$ ipython --no-banner

In [1]: import numpy as np

In [2]: np.set_printoptions(precision=4, suppress=True, linewidth=120, sign=" ")

In [3]: W0 = np.loadtxt("block16.csv", delimiter=",")

In [4]: W0
Out[4]: 
array([[-2.3, -0.9, -0.1],
       [-0.1,  1.9,  0.4]])

In [5]: u, g = W0[1], W0[0]

In [6]: u @ g
Out[6]: np.float64(-1.52)

In [7]: pr = (u @ g) / (u @ u) * u

In [8]: pr
Out[8]: array([ 0.0402, -0.764 , -0.1608])

In [9]: np.linalg.matrix_rank(np.outer(u, g))
Out[9]: np.int64(1)

In [10]: g - pr
Out[10]: array([-2.3402, -0.136 ,  0.0608])

In [11]: (g - pr) @ u
Out[11]: np.float64(0.0)

In [12]: np.linalg.norm(W0, axis=1)
Out[12]: array([ 2.4718,  1.9442])

In [13]: round(np.linalg.norm(W0[1], 1), 4), round(np.linalg.norm(W0[1], np.inf), 4)
Out[13]: (np.float64(2.4), np.float64(1.9))

In [14]: np.round(np.linalg.norm(W0) ** 2 / np.linalg.norm(W0, 2) ** 2, 4)
Out[14]: np.float64(1.4417)

In [15]: round(np.linalg.norm(W0[1] - W0[0]), 4)
Out[15]: np.float64(3.5958)

In [16]: np.linalg.norm(W0, axis=1).argmax()
Out[16]: np.int64(0)

In [17]: round(float(np.linalg.norm(W0, "nuc")), 4)
Out[17]: 4.3598

In [18]: round(float(np.linalg.norm(W0, 2)), 4)
Out[18]: 2.6192

In [19]: T = np.stack([W0, -2 * W0, W0[::-1]])

In [20]: np.linalg.norm(T, axis=(1, 2))
Out[20]: array([ 3.1448,  6.2897,  3.1448])

In [21]: np.einsum("bij,cij->bc", T, T)
Out[21]: 
array([[  9.89, -19.78,  -3.04],
       [-19.78,  39.56,   6.08],
       [ -3.04,   6.08,   9.89]])

In [22]: J = np.loadtxt("a.csv", delimiter=",")

In [23]: J
Out[23]: 
array([[ 0.0513,  0.086 , -0.1039,  0.1653, -0.0558],
       [ 0.086 ,  0.9746,  0.1016,  0.0672,  0.0497],
       [-0.1039,  0.1016,  0.5043, -0.4134, -0.2408],
       [ 0.1653,  0.0672, -0.4134,  0.5867, -0.1994],
       [-0.0558,  0.0497, -0.2408, -0.1994,  0.883 ]])

In [24]: w, V = np.linalg.eigh(J)

In [25]: round(float(w.sum()), 4), round(np.trace(J), 4)
Out[25]: (3.0, np.float64(3.0))

In [26]: np.round(np.linalg.svd(J, compute_uv=False), 4) + 0
Out[26]: array([ 1.,  1.,  1.,  0.,  0.])

In [27]: np.unique(w.round(6) + 0, return_counts=True)[1]
Out[27]: array([ 2,  3])

In [28]: np.round(V.T @ J @ V, 4) + 0
Out[28]: 
array([[ 0.,  0.,  0.,  0.,  0.],
       [ 0.,  0.,  0.,  0.,  0.],
       [ 0.,  0.,  1.,  0.,  0.],
       [ 0.,  0.,  0.,  1.,  0.],
       [ 0.,  0.,  0.,  0.,  1.]])

In [29]: np.round(V.T @ V, 4) + 0
Out[29]: 
array([[ 1.,  0.,  0.,  0.,  0.],
       [ 0.,  1.,  0.,  0.,  0.],
       [ 0.,  0.,  1.,  0.,  0.],
       [ 0.,  0.,  0.,  1.,  0.],
       [ 0.,  0.,  0.,  0.,  1.]])

In [30]: r = np.linalg.matrix_rank(J)

In [31]: r
Out[31]: np.int64(3)

In [32]: ns = np.linalg.svd(J)[2][r:].T

In [33]: ns @ ns.T
Out[33]: 
array([[ 0.9487, -0.086 ,  0.1039, -0.1653,  0.0558],
       [-0.086 ,  0.0254, -0.1016, -0.0672, -0.0497],
       [ 0.1039, -0.1016,  0.4957,  0.4134,  0.2408],
       [-0.1653, -0.0672,  0.4134,  0.4133,  0.1994],
       [ 0.0558, -0.0497,  0.2408,  0.1994,  0.117 ]])

In [34]: [int(np.linalg.matrix_rank(J[:i])) for i in range(1, len(J) + 1)]
Out[34]: [1, 2, 3, 3, 3]

In [35]: [int(np.linalg.matrix_rank(np.delete(J, i, axis=0))) for i in range(5)]
Out[35]: [3, 3, 3, 3, 3]

In [36]: np.allclose(J @ ns, 0)
Out[36]: True

In [37]: round(float(np.linalg.eigvals(J).sum().real), 4)
Out[37]: 3.0

In [38]: round(float(np.linalg.det(J.T)), 4)
Out[38]: 0.0

In [39]: round(float(np.linalg.det(2 * J)), 4), np.round(np.linalg.det(J), 4)
Out[39]: (0.0, np.float64(0.0))

In [40]: U, sig, VT = np.linalg.svd(J, full_matrices=False)

In [41]: np.round(U.T @ U, 4) + 0
Out[41]: 
array([[ 1.,  0.,  0.,  0.,  0.],
       [ 0.,  1.,  0.,  0.,  0.],
       [ 0.,  0.,  1.,  0.,  0.],
       [ 0.,  0.,  0.,  1.,  0.],
       [ 0.,  0.,  0.,  0.,  1.]])

In [42]: np.round(sig / sig[0], 4) + 0
Out[42]: array([ 1.,  1.,  1.,  0.,  0.])

In [43]: np.round(VT @ VT.T, 4) + 0
Out[43]: 
array([[ 1.,  0.,  0.,  0.,  0.],
       [ 0.,  1.,  0.,  0.,  0.],
       [ 0.,  0.,  1.,  0.,  0.],
       [ 0.,  0.,  0.,  1.,  0.],
       [ 0.,  0.,  0.,  0.,  1.]])

In [44]: np.round(U.T @ J @ VT.T, 4) + 0
Out[44]: 
array([[ 1.,  0.,  0.,  0.,  0.],
       [ 0.,  1.,  0.,  0.,  0.],
       [ 0.,  0.,  1.,  0.,  0.],
       [ 0.,  0.,  0.,  0.,  0.],
       [ 0.,  0.,  0.,  0.,  0.]])

In [45]: (sig > 1e-8).sum()
Out[45]: np.int64(3)

In [46]: U.shape, sig.shape, VT.shape
Out[46]: ((5, 5), (5,), (5, 5))

In [47]: rng = np.random.default_rng(554)

In [48]: idx = rng.permutation(5)

In [49]: idx
Out[49]: array([ 4,  3,  0,  1,  2])

In [50]: M2 = J[idx][:, idx]

In [51]: np.allclose(M2, J)
Out[51]: False

In [52]: M2
Out[52]: 
array([[ 0.883 , -0.1994, -0.0558,  0.0497, -0.2408],
       [-0.1994,  0.5867,  0.1653,  0.0672, -0.4134],
       [-0.0558,  0.1653,  0.0513,  0.086 , -0.1039],
       [ 0.0497,  0.0672,  0.086 ,  0.9746,  0.1016],
       [-0.2408, -0.4134, -0.1039,  0.1016,  0.5043]])

In [53]: np.diag(M2)
Out[53]: array([ 0.883 ,  0.5867,  0.0513,  0.9746,  0.5043])

In [54]: X = np.array([[2, 4, -2, 1, 2], [-2, 4, -2, 1, 0], [0, 2, -1, 0, 2]])

In [55]: X
Out[55]: 
array([[ 2,  4, -2,  1,  2],
       [-2,  4, -2,  1,  0],
       [ 0,  2, -1,  0,  2]])

In [56]: M2 = np.array([[-2, -2], [1, 0]])

In [57]: C = np.kron(M2, X)

In [58]: np.round(np.linalg.norm(C, 2), 4), round(float(np.linalg.norm(M2, 2) * np.linalg.norm(X, 2)), 4)
Out[58]: (np.float64(20.876), 20.876)

In [59]: M2 = X + rng.integers(-2, 3, (3, 2)) @ rng.integers(-2, 3, (2, 5))

In [60]: M2
Out[60]: 
array([[ 4, 12,  0, -3,  2],
       [-5, -2, -3,  5,  0],
       [ 0, -4, -3,  2,  2]])

In [61]: M2 - X
Out[61]: 
array([[ 2,  8,  2, -4,  0],
       [-3, -6, -1,  4,  0],
       [ 0, -6, -2,  2,  0]])

In [62]: np.linalg.matrix_rank(M2 - X, tol=1e-8)
Out[62]: np.int64(2)

In [63]: np.round(np.linalg.svd(M2 - X, compute_uv=False), 4) + 0
Out[63]: array([ 13.7057,   2.4807,   0.    ])

In [64]: x = np.array([2, 1, -2, -1, 1])

In [65]: h1 = np.maximum(M2 @ x, 0)

In [66]: np.maximum(M2 @ x, 0) - np.maximum(-M2 @ x, 0)
Out[66]: array([ 25, -11,   2])

In [67]: np.flatnonzero(h1 > 1e-9)
Out[67]: array([ 0,  2])

In [68]: M2.T @ h1
Out[68]: array([100, 292,  -6, -71,  54])

In [69]: M2 * (h1 > 1e-9)[:, None]
Out[69]: 
array([[ 4, 12,  0, -3,  2],
       [ 0,  0,  0,  0,  0],
       [ 0, -4, -3,  2,  2]])

In [70]: t = np.radians(60)

In [71]: r_ = np.eye(5)

In [72]: r_[1, 1] = r_[3, 3] = np.cos(t)

In [73]: r_[1, 3], r_[3, 1] = -np.sin(t), np.sin(t)

In [74]: r_
Out[74]: 
array([[ 1.   ,  0.   ,  0.   ,  0.   ,  0.   ],
       [ 0.   ,  0.5  ,  0.   , -0.866,  0.   ],
       [ 0.   ,  0.   ,  1.   ,  0.   ,  0.   ],
       [ 0.   ,  0.866,  0.   ,  0.5  ,  0.   ],
       [ 0.   ,  0.   ,  0.   ,  0.   ,  1.   ]])

In [75]: M2 = X @ r_.T

In [76]: np.allclose(np.linalg.norm(X, axis=1), np.linalg.norm(M2, axis=1))
Out[76]: True

In [77]: np.linalg.svd(X, compute_uv=False), np.linalg.svd(M2, compute_uv=False)
Out[77]: (array([ 7.1473,  3.1973,  1.3011]), array([ 7.1473,  3.1973,  1.3011]))

In [78]: round(float(np.linalg.det(r_)), 4), np.trace(r_)
Out[78]: (1.0, np.float64(4.0))

In [79]: np.abs(M2 - X).max(axis=0)
Out[79]: array([ 0.    ,  2.866 ,  0.    ,  2.9641,  0.    ])

In [80]: T = np.stack([X, 3 * X, X[::-1]])

In [81]: np.einsum("bij,cij->bc", T, T)
Out[81]: 
array([[  63,  189,   53],
       [ 189,  567,  159],
       [  53,  159,   63]])

In [82]: sig = 3 * 0.7 ** np.arange(3)

In [83]: Q, _ = np.linalg.qr(np.array([[-0.6, 0.1, 0.0], [-0.3, -1.1, 1.8], [0.4, -0.9, 0.2]]))

In [84]: data = rng.normal(size=(29, 3)) * sig @ Q

In [85]: data
Out[85]: 
array([[-1.5373, -0.008 , -0.8753],
       [ 3.1375, -0.4783, -0.3129],
       [ 1.5709,  2.7432,  3.2958],
       [ 2.0996, -1.2049, -6.2016],
       [ 1.6795, -1.2512,  2.6105],
       [ 2.6925,  1.5585, -2.9446],
       [ 1.1521, -0.8901, -1.2276],
       [-3.4218, -0.6217,  2.2315],
       [ 1.4312,  2.1252,  0.2013],
       [ 0.5371, -2.7902, -4.5739],
       [-4.403 , -1.1001,  1.8234],
       [ 0.3087, -1.8387,  1.1694],
       [-2.3417, -3.2484, -0.0197],
       [ 2.0213, -0.9179,  1.7966],
       [ 0.034 ,  3.4624,  2.6749],
       [-2.8468,  1.7552,  4.0059],
       [ 0.4716,  1.0143,  2.3015],
       [ 1.5342, -0.3184, -2.1185],
       [-1.8711, -2.857 , -0.7356],
       [-1.9898, -4.0483, -3.935 ],
       [ 1.5762, -2.0651, -0.9495],
       [-2.377 ,  0.2663, -1.3137],
       [ 1.3502, -1.8086, -1.5868],
       [-1.7479, -1.9046,  1.4532],
       [-1.4516, -1.0298,  5.0808],
       [ 2.0772, -0.7974, -0.6689],
       [-1.9409,  0.2941,  1.2691],
       [-0.7243, -0.2598,  2.7547],
       [ 2.2513, -2.0359, -1.4824]])

In [86]: cen = data - data.mean(axis=0)

In [87]: U, sig, VT = np.linalg.svd(cen, full_matrices=False)

In [88]: np.abs(U[:, 0]).argmax()
Out[88]: np.int64(3)

In [89]: np.round(cen.mean(axis=0), 4) + 0
Out[89]: array([ 0.,  0.,  0.])

In [90]: sig ** 2 / (sig ** 2).sum()
Out[90]: array([ 0.5774,  0.3045,  0.1181])

In [91]: (np.sign(U[:, 0]) == np.sign(U[0, 0])).astype(int)
Out[91]: 
array([ 1,  1,  0,  1,  0,  1,  1,  0,  0,  1,  0,  0,  1,  0,  0,  0,  0,  1,  1,  1,  1,  1,  1,  0,  0,  1,  0,  0,
        1])

In [92]: cen = (data - data.mean(axis=0)) / data.std(axis=0)

In [93]: np.argwhere(np.abs(cen) > 2)
Out[93]: 
array([[  3,   2],
       [ 10,   0],
       [ 14,   1]])

In [94]: cen.std(axis=0)
Out[94]: array([ 1.,  1.,  1.])

In [95]: coef = np.linalg.lstsq(np.delete(cen, 0, axis=1), cen[:, 0])[0]

In [96]: coef
Out[96]: array([ 0.3423, -0.4707])

In [97]: C2 = np.cov(data, rowvar=False)

In [98]: np.linalg.eigvalsh(C2)[::-1]
Out[98]: array([ 8.3336,  4.3953,  1.7046])

In [99]: np.argwhere(np.triu(np.abs(np.corrcoef(data.T)) > 0.8, 1))
Out[99]: array([], shape=(0, 2), dtype=int64)

In [100]: data.std(axis=0)
Out[100]: array([ 2.0384,  1.7534,  2.5897])

In [101]: np.argsort(-data.std(axis=0).round(6), kind="stable")
Out[101]: array([ 2,  0,  1])

In [102]: np.corrcoef(data.T)
Out[102]: 
array([[ 1.    ,  0.1446, -0.3268],
       [ 0.1446,  1.    ,  0.4202],
       [-0.3268,  0.4202,  1.    ]])

In [103]: np.median(data, axis=0)
Out[103]: array([ 0.4716, -0.8901, -0.0197])

In [104]: x = np.array([2, 3, 0])

In [105]: h1 = np.maximum(data @ x, 0)

In [106]: data.T @ h1
Out[106]: array([  86.329 ,  100.4682,   38.3736])

In [107]: data * (h1 > 1e-9)[:, None]
Out[107]: 
array([[-0.    , -0.    , -0.    ],
       [ 3.1375, -0.4783, -0.3129],
       [ 1.5709,  2.7432,  3.2958],
       [ 2.0996, -1.2049, -6.2016],
       [ 0.    , -0.    ,  0.    ],
       [ 2.6925,  1.5585, -2.9446],
       [ 0.    , -0.    , -0.    ],
       [-0.    , -0.    ,  0.    ],
       [ 1.4312,  2.1252,  0.2013],
       [ 0.    , -0.    , -0.    ],
       [-0.    , -0.    ,  0.    ],
       [ 0.    , -0.    ,  0.    ],
       [-0.    , -0.    , -0.    ],
       [ 2.0213, -0.9179,  1.7966],
       [ 0.034 ,  3.4624,  2.6749],
       [-0.    ,  0.    ,  0.    ],
       [ 0.4716,  1.0143,  2.3015],
       [ 1.5342, -0.3184, -2.1185],
       [-0.    , -0.    , -0.    ],
       [-0.    , -0.    , -0.    ],
       [ 0.    , -0.    , -0.    ],
       [-0.    ,  0.    , -0.    ],
       [ 0.    , -0.    , -0.    ],
       [-0.    , -0.    ,  0.    ],
       [-0.    , -0.    ,  0.    ],
       [ 2.0772, -0.7974, -0.6689],
       [-0.    ,  0.    ,  0.    ],
       [-0.    , -0.    ,  0.    ],
       [ 0.    , -0.    , -0.    ]])

In [108]: np.maximum(data @ (3 * x), 0)
Out[108]: 
array([  0.    ,  14.5206,  34.1143,   1.7532,   0.    ,  30.1821,   0.    ,   0.    ,  27.7137,   0.    ,   0.    ,
         0.    ,   0.    ,   3.8668,  31.3651,   0.    ,  11.9578,   6.3394,   0.    ,   0.    ,   0.    ,   0.    ,
         0.    ,   0.    ,   0.    ,   5.2865,   0.    ,   0.    ,   0.    ])
